% ipython --no-banner

In [1]: import numpy as np

In [2]: np.set_printoptions(precision=2, suppress=True, linewidth=120)

In [3]: W0 = np.load("arr.npy")

In [4]: W0
Out[4]: 
array([[ 0,  4,  1, -2],
       [ 4,  2, -2, -2],
       [ 1, -2, -2,  2],
       [-2, -2,  2, -2]])

In [5]: # symmetric, so the eigenvalues are real

In [6]: x = np.array([-2, 0, -1, -2])

In [7]: y = W0 @ x

In [8]: y
Out[8]: array([ 3, -2, -4,  6])

In [9]: np.linalg.solve(W0, y + W0[:, 0])
Out[9]: array([-1.,  0., -1., -2.])

In [10]: np.linalg.solve(W0, W0[:, 1])
Out[10]: array([ 0.,  1.,  0., -0.])

In [11]: np.linalg.solve(W0.T, W0[1])
Out[11]: array([ 0.,  1.,  0., -0.])

In [12]: np.linalg.solve(W0, 5 * y)
Out[12]: array([-10.,   0.,  -5., -10.])

In [13]: np.linalg.norm(W0, axis=1).argmax()
Out[13]: np.int64(1)

In [14]: print(W0[0] @ W0[3])
-2

In [15]: round(np.linalg.norm(W0[0] - W0[3]), 2)
Out[15]: np.float64(6.4)

In [16]: np.round(np.linalg.norm(W0, "nuc"), 2)
Out[16]: np.float64(14.81)

In [17]: print(np.linalg.norm(W0, axis=1))
[4.58 5.29 3.61 4.  ]

In [18]: arr = np.load("x.npy")

In [19]: arr
Out[19]: 
array([[14.,  3., -9.],
       [ 3.,  6., -3.],
       [-9., -3., 14.]])

In [20]: # symmetric

In [21]: np.unravel_index(np.abs(arr).argmax(), arr.shape)
Out[21]: (np.int64(0), np.int64(0))

In [22]: np.round(np.linalg.norm(arr), 2)
Out[22]: np.float64(25.02)

In [23]: arr.sum(axis=1)
Out[23]: array([8., 6., 2.])

In [24]: np.linalg.rank(arr)
AttributeError: module 'numpy.linalg' has no attribute 'rank'


In [25]: arr[:, 3]
IndexError: index 3 is out of bounds for axis 1 with size 3


In [26]: print(np.abs(arr).max())
14.0

In [27]: arr.sum(axis=0)
Out[27]: array([8., 6., 2.])

In [28]: arr - arr[0]
Out[28]: 
array([[  0.,   0.,   0.],
       [-11.,   3.,   6.],
       [-23.,  -6.,  23.]])

In [29]: arr.shape
Out[29]: (3, 3)

In [30]: np.diff(arr, axis=0)
Out[30]: 
array([[-11.,   3.,   6.],
       [-12.,  -9.,  17.]])
